% ipython --no-banner

In [1]: import numpy as np

In [2]: import numpy.linalg as la

In [3]: np.set_printoptions(precision=2, suppress=True, linewidth=100, sign=" ")

In [4]: arr = np.loadtxt("out16.csv", delimiter=",")

In [5]: arr
Out[5]: 
array([[10.95,  0.14, 11.08, 31.11,  0.89, 21.14, -1.91, 30.61, -0.6 ,  9.7 , 10.63],
       [ 9.2 ,  2.27, 11.74, 31.38,  0.38, 21.16, -0.23, 30.3 , -0.53, 11.18,  9.24],
       [11.45, -1.54, 10.01, 30.74,  0.58, 20.53, -0.1 , 32.01, -2.52,  8.98, 10.4 ],
       [ 8.97,  0.16,  9.75, 30.82,  0.32, 20.07, -0.44, 28.95, -1.11,  9.56, 12.01],
       [10.63, -1.54, 10.12, 28.94, -0.54, 20.71,  0.86, 30.83,  0.74, 11.49,  9.83],
       [ 8.68,  0.24, 10.4 , 30.1 , -0.49, 21.12,  0.37, 29.83,  0.63, 10.73,  9.43],
       [10.28,  1.51,  9.96, 30.56,  0.4 , 21.89, -0.4 , 29.48, -0.9 ,  9.32, 11.29],
       [ 9.01,  0.55,  9.09, 30.7 ,  0.72, 20.85,  1.18, 29.61,  0.85, 10.26, 10.09],
       [ 8.46, -1.14, 10.71, 30.5 ,  0.66, 20.56, -1.26, 31.49,  0.79, 10.72,  9.51],
       [10.45,  0.16,  9.78, 29.15, -0.09, 19.29,  0.99, 30.36, -1.53,  9.04, 10.41],
       [ 9.  , -0.96, 10.57, 29.96,  1.29, 19.95,  1.29, 30.4 ,  0.82,  9.41, 10.35],
       [ 9.95,  2.16,  9.58, 28.09, -0.63, 19.32, -0.95, 30.02,  0.72, 10.56,  7.68],
       [10.29,  0.3 ,  9.85, 30.9 , -0.29, 18.06, -1.14, 28.94,  0.47, 10.29,  9.24],
       [11.17,  0.79,  8.76, 30.1 ,  1.09, 20.39, -0.56, 30.33,  0.  ,  9.76,  6.89],
       [10.07,  2.05,  9.95, 30.  ,  0.57, 20.9 ,  0.28, 28.61,  1.05, 10.46, 10.29],
       [11.42,  1.14, 11.25, 30.36, -1.45, 20.25, -1.34, 28.19,  0.04, 10.05,  9.52],
       [ 9.43, -0.42, 10.92, 28.69,  0.5 , 21.62, -1.54, 30.56,  0.73, 10.89,  9.49],
       [10.4 , -0.53, 10.42, 28.53, -2.26, 22.48,  0.94, 28.71,  0.81,  8.92,  9.83],
       [10.84, -1.  ,  8.8 , 29.16,  0.73, 19.63,  0.34, 29.14, -0.49,  9.79, 10.57],
       [ 9.72, -0.94,  8.19, 30.4 , -1.12, 18.85, -0.39, 30.52, -1.21,  9.89,  9.55],
       [ 8.5 , -0.2 ,  8.97, 30.92, -0.79, 20.46,  0.12, 32.73,  0.49, 10.17, 10.15],
       [10.48,  1.75,  7.23, 30.98, -0.11, 18.83, -0.96, 28.43, -0.07,  9.92,  8.8 ],
       [11.26,  0.71,  8.94, 30.41, -0.14, 20.12,  1.98, 30.16, -0.77,  9.58, 10.28],
       [10.5 , -0.16,  7.72, 29.05,  1.28, 22.21, -0.54, 28.66, -0.32, 10.52, 10.01],
       [ 9.49, -0.72,  8.97, 29.94,  0.62, 18.38, -0.85, 29.21,  1.11, 10.38, 10.61],
       [10.51, -0.8 , 10.1 , 29.95, -0.05, 20.63, -0.43, 29.3 ,  2.16, 10.52, 11.07],
       [11.12, -0.83, 12.09, 31.88, -0.2 , 20.03, -0.74, 29.3 , -0.92,  8.9 ,  9.76],
       [10.17, -0.9 ,  9.81, 28.51,  0.03, 20.77,  2.06, 29.26,  0.29,  9.44,  9.91],
       [ 9.24, -1.44, 10.34, 29.68,  0.68, 20.82,  2.  , 29.43, -0.77, 11.19, 10.98],
       [ 9.21, -1.3 , 10.15, 29.31,  0.39, 21.09, -0.78, 30.06, -1.89, 10.16,  9.26],
       [ 8.93,  0.79,  9.  , 30.  , -0.47, 18.31, -0.12, 29.49, -0.22,  8.91, 10.53],
       [11.72,  2.51, 11.74, 31.04,  0.77, 20.37,  1.83, 28.91,  1.49, 10.94,  9.23],
       [ 9.16, -1.81,  9.68, 30.69, -1.11, 20.02,  0.47, 29.19, -0.73,  9.56,  8.42],
       [10.53, -0.61, 10.48, 31.39, -1.9 , 20.12, -1.11, 29.82, -0.34, 10.15,  9.27]])

In [6]: [round(float(x), 2) for x in la.svd(arr, compute_uv=False)[:3]]
Out[6]: [297.57, 8.09, 7.35]
